$ python -q
>>> import numpy as np
>>> np.set_printoptions(precision=2, suppress=True, linewidth=100)
>>> rd = lambda a: np.round(a, 2) + 0
>>> J = np.load("arr.npy")
>>> print(J)
[[0. 0. 3.]
 [0. 0. 2.]
 [3. 2. 0.]]
>>> rng = np.random.default_rng(132929)
>>> z = rng.permutation(3)
>>> print(z)
[1 0 2]
>>> out = J[z][:, z]
>>> print(np.allclose(out, J))
False
>>> print(rd(np.linalg.det(out)), rd(np.linalg.det(J[z])))
0.0 0.0
>>> print(np.diag(out))
[0. 0. 0.]
>>> print(out)
[[0. 0. 2.]
 [0. 0. 3.]
 [2. 3. 0.]]
>>> print(np.trace(out))
0.0
>>> x0 = np.array([2, 1, -1])
>>> print(J @ (2 * x0))
[-6. -4. 16.]
>>> print(J @ np.ones(3))
[3. 2. 5.]
>>> print(np.einsum("ij,j->i", J, x0))
[-3. -2.  8.]
>>> print(J @ x0)
[-3. -2.  8.]
>>> print(J @ np.eye(3)[1])
[0. 0. 2.]
>>> m1 = np.array([[-3.99, -2.85, 0.97],
...     [0.29, 3.57, -3.49],
...     [-4.07, 2.61, -1.28],
...     [-0.57, -4.83, -1.15],
...     [-3.31, -1.97, 3.18],
...     [-4.83, -0.69, 1.1],
...     [-0.3, 1.48, -4.77],
...     [-4.25, 1.71, 2.0],
...     [-0.1, -1.55, -4.75],
...     [-0.64, -0.8, 4.89],
...     [-2.92, -2.16, 3.44],
...     [-3.41, 3.18, 1.81],
...     [-3.26, 1.96, 3.24],
...     [4.85, 1.03, 0.66],
...     [-3.13, 2.64, -2.87]])
>>> hat = m1 @ np.linalg.solve(m1.T @ m1, m1.T)
>>> print(rd(np.linalg.eigvalsh(hat)))
[0. 0. 0. 0. 0. 0. 0. 0. 0. 0. 0. 0. 1. 1. 1.]
>>> print(rd(np.trace(hat)))
3.0
>>> print(rd(np.diag(hat)))
[0.22 0.19 0.2  0.32 0.15 0.17 0.19 0.16 0.26 0.18 0.15 0.2  0.18 0.22 0.21]
>>> z = m1[:, 0] > np.median(m1[:, 0])
>>> r0 = m1[z].mean(axis=0) - m1[~z].mean(axis=0)
>>> print(rd(r0))
[ 3.87 -1.29 -1.76]
>>> print(rd((((m1 - m1.mean(axis=0)) @ r0 > 0) == z).mean()))
0.87
>>> print(z.astype(int))
[0 1 0 1 0 0 1 0 1 1 1 0 0 1 0]
>>> dist = np.linalg.norm(m1[:, None] - m1[None], axis=-1)
>>> print(dist[3].round(6).argsort(kind="stable")[:4])
[ 3  0  8 10]
>>> print(dist.shape)
(15, 15)
>>> X = np.load("test4.npy")
>>> print(rd(X))
[[-0.48 -0.04  0.77 -0.41]
 [ 0.   -0.49 -0.43 -0.76]
 [-0.83  0.3  -0.47  0.07]
 [-0.28 -0.82  0.05  0.5 ]]
>>> # orthonormal columns
>>> x0 = np.array([3, 2, 1, -2])
>>> print(4 - np.linalg.matrix_rank(X - np.eye(4), tol=1e-8))
1
>>> print(rd(np.linalg.norm(x0)), rd(np.linalg.norm(X @ x0)))
4.24 4.24
>>> r0 = np.array([2, 0, -1, -2])
>>> out = X + np.outer(r0, np.eye(4)[0])
>>> print(np.linalg.matrix_rank(out - X))
1
>>> print(rd(out))
[[ 1.52 -0.04  0.77 -0.41]
 [ 0.   -0.49 -0.43 -0.76]
 [-1.83  0.3  -0.47  0.07]
 [-2.28 -0.82  0.05  0.5 ]]
>>> print(rd(np.linalg.det(out) / np.linalg.det(X)), rd(1 + np.linalg.solve(X, r0)[0]))
1.42 1.42
>>> x0 = np.array([-3, 2, -3, 1])
>>> h1 = np.maximum(X @ x0, 0)
>>> print(rd(X * (h1 > 1e-9)[:, None]))
[[ 0.    0.    0.    0.  ]
 [ 0.    0.    0.    0.  ]
 [-0.83  0.3  -0.47  0.07]
 [ 0.    0.    0.    0.  ]]
>>> print(rd(np.tanh(X @ x0)))
[-0.87 -0.42  1.   -0.44]
>>> th = np.radians(90)
>>> Rm = np.eye(4)
>>> Rm[0, 0] = Rm[1, 1] = np.cos(th)
>>> Rm[0, 1], Rm[1, 0] = -np.sin(th), np.sin(th)
>>> print(rd(Rm))
[[ 0. -1.  0.  0.]
 [ 1.  0.  0.  0.]
 [ 0.  0.  1.  0.]
 [ 0.  0.  0.  1.]]
>>> out = X @ Rm.T
>>> print(rd(np.linalg.svd(X, compute_uv=False)), rd(np.linalg.svd(out, compute_uv=False)))
[1. 1. 1. 1.] [1. 1. 1. 1.]
>>> print(rd(out))
[[ 0.04 -0.48  0.77 -0.41]
 [ 0.49  0.   -0.43 -0.76]
 [-0.3  -0.83 -0.47  0.07]
 [ 0.82 -0.28  0.05  0.5 ]]
>>> A = np.arange(12).reshape(3, 4) + 5
>>> print(A)
[[ 5  6  7  8]
 [ 9 10 11 12]
 [13 14 15 16]]
>>> print(np.linalg.cond(A) > 100)
True
>>> r = np.linalg.matrix_rank(A)
>>> print(r)
2
>>> ns = np.linalg.svd(A)[2][r:].T
>>> print(np.allclose(A @ ns, 0))
True
>>> print([int(np.linalg.matrix_rank(A[:, :j + 1])) for j in range(4)])
[1, 2, 2, 2]
>>> blk = np.stack([A, 4 * A, A[::-1]])
>>> print(np.linalg.matrix_rank(blk.reshape(3, -1)))
2
>>> print(np.linalg.matrix_rank(blk))
[2 2 2]
>>> print(rd(np.linalg.norm(blk, axis=(1, 2))))
[ 38.29 153.15  38.29]
>>> print(np.einsum("bij,cij->bc", blk, blk))
[[ 1466  5864  1210]
 [ 5864 23456  4840]
 [ 1210  4840  1466]]
>>> U, s, vt = np.linalg.svd(A, full_matrices=False)
>>> print((s > 1e-8).sum())
2
>>> print(rd(np.abs(vt[0])))
[0.43 0.48 0.52 0.56]
>>> print(np.abs(U[:, 0]).round(6).argmax())
2
>>> print(rd(U.T @ U))
[[1. 0. 0.]
 [0. 1. 0.]
 [0. 0. 1.]]
>>> print([round(float(np.linalg.det(J[:i, :i])), 2) + 0 for i in range(1, 4)])
[0.0, 0.0, 0.0]
>>> E = np.loadtxt("run10.csv", delimiter=",")
>>> print(E)
[[ 0.1 -1.4 -1.2]
 [ 0.7 -0.5 -0.6]
 [-0.9  1.4 -1.3]
 [ 0.5  1.4 -0.8]
 [-1.1 -0.4 -0.4]
 [-1.2 -0.2 -0.7]
 [-0.3  0.8 -0.5]
 [ 1.5 -0.3 -1.6]
 [ 0.  -1.   0.1]
 [ 0.6 -1.3  1.6]
 [ 0.  -1.6  0. ]
 [ 0.  -1.5 -1.2]
 [ 0.  -1.7 -0.6]
 [-1.7 -0.4  1.3]
 [-1.5  1.6 -1. ]
 [ 0.4 -0.4 -0.5]
 [ 0.6 -0.6  0.1]
 [-0.1 -0.6 -0.4]
 [-1.8 -1.8 -0.1]
 [-8.5  5.5 -3.5]
 [ 2.  -0.7  0.9]
 [-0.8  2.1  1.2]
 [ 0.5  0.1 -1.3]
 [ 0.9  0.4 -0.5]
 [-2.4 -2.  -0.9]
 [ 2.8  0.1 -1.2]
 [-0.7 -0.4 -0.6]
 [ 0.2 -1.5  0. ]
 [-1.1  0.2  0.9]]
>>> # row 19 dominates
>>> cov = np.cov(E, rowvar=False)
>>> print(np.argwhere(np.triu(np.abs(np.corrcoef(E.T)) > 0.8, 1)))
[]
>>> print(np.argsort(-E.std(axis=0).round(6), kind="stable"))
[0 1 2]
>>> print(rd(np.corrcoef(E[:, 2], E[:, 0])[0, 1]))
0.4
>>> print(rd(cov))
[[ 3.74 -1.69  0.8 ]
 [-1.69  2.33 -0.68]
 [ 0.8  -0.68  1.05]]
>>> print(rd(np.corrcoef(E.T)))
[[ 1.   -0.57  0.4 ]
 [-0.57  1.   -0.44]
 [ 0.4  -0.44  1.  ]]
>>> print(rd(np.polyfit(E[:, 2], E[:, 0], 1)))
[ 0.76 -0.05]
>>> print(np.median(E, axis=0))
[ 0.  -0.4 -0.5]
>>> print(rd(E.std(axis=0)))
[1.9 1.5 1. ]
>>> cen = E - E.mean(axis=0)
>>> U, s, vt = np.linalg.svd(cen, full_matrices=False)
>>> print(rd((s ** 2).sum() ** 2 / (s ** 4).sum()))
1.78
>>> print(np.abs(vt[0]).argmax())
0
>>> print(rd(s ** 2 / (s ** 2).sum()))
[0.72 0.17 0.1 ]
>>> print(np.abs(U[:, 0]).argmax())
19
>>> print(rd(s))
[11.98  5.9   4.57]
>>> print(np.linalg.matrix_rank(cen))
3
>>> x0 = np.array([9, 6, 0])
>>> print((E @ x0).argmax())
25
>>> M = np.load("layer16.npy")
>>> print(M)
[[0 0 3 1]
 [1 2 3 0]
 [2 1 0 3]
 [2 4 9 1]]
>>> U, s, vt = np.linalg.svd(M)
>>> evecs = vt[:(s > 1e-8).sum()]
>>> x0 = M[3] + -3 * M[0] + rng.integers(2) * np.eye(4)[2]
>>> print(x0)
[ 2.  4.  1. -2.]
>>> print(rd(np.linalg.norm(x0 - evecs.T @ evecs @ x0)))
0.11
>>> print(np.allclose(evecs.T @ evecs @ x0, x0))
False
>>> print(np.linalg.matrix_rank(np.vstack([M, x0])))
4
>>> print(rd(M @ np.linalg.pinv(M) @ M))
[[0. 0. 3. 1.]
 [1. 2. 3. 0.]
 [2. 1. 0. 3.]
 [2. 4. 9. 1.]]
>>> U, s, vt = np.linalg.svd(M)
>>> print(rd(s))
[11.16  3.56  1.7   0.  ]
>>> out = U[:, :3] @ np.diag(s[:3]) @ vt[:3]
>>> print(np.linalg.matrix_rank(out))
3
>>> print(rd(np.linalg.norm(M - out, 2)), rd(s[3]))
0.0 0.0
>>> F = np.loadtxt("sample14.csv", delimiter=",")
>>> print(F)
[[ 7.84  2.14  2.78]
 [-7.82  2.59 -1.98]
 [-1.51 -0.88 -1.7 ]
 [-4.75 -0.54 -0.84]
 [-4.9   0.38 -2.78]
 [ 3.56 -0.07 -3.04]
 [ 4.   -1.94  2.26]
 [-2.15  0.38  0.13]
 [ 1.51  1.72  2.09]
 [-2.6   0.89  1.14]
 [ 8.26 -1.82  0.01]
 [-0.21  1.62  0.87]
 [ 1.37 -2.35 -1.83]
 [-0.67 -2.51 -0.52]
 [-3.92 -2.72 -0.17]
 [-2.   -1.1   0.73]
 [-0.73  2.33 -2.  ]
 [-3.77  1.42  3.13]
 [ 2.89  1.91  0.79]
 [-0.57  0.66  1.97]
 [ 2.22  2.08 -0.22]
 [-5.57  0.76 -0.35]
 [ 0.9   2.21 -2.41]
 [-6.56 -0.21  1.99]
 [ 1.73  0.35 -1.7 ]
 [ 4.42  1.02  0.43]
 [ 1.76 -2.21  0.15]
 [-1.54 -2.52 -1.82]]
>>> print(np.einsum("ii->", M))
3
>>> print(np.kron(np.eye(2, dtype=int), M))
[[0 0 3 1 0 0 0 0]
 [1 2 3 0 0 0 0 0]
 [2 1 0 3 0 0 0 0]
 [2 4 9 1 0 0 0 0]
 [0 0 0 0 0 0 3 1]
 [0 0 0 0 1 2 3 0]
 [0 0 0 0 2 1 0 3]
 [0 0 0 0 2 4 9 1]]
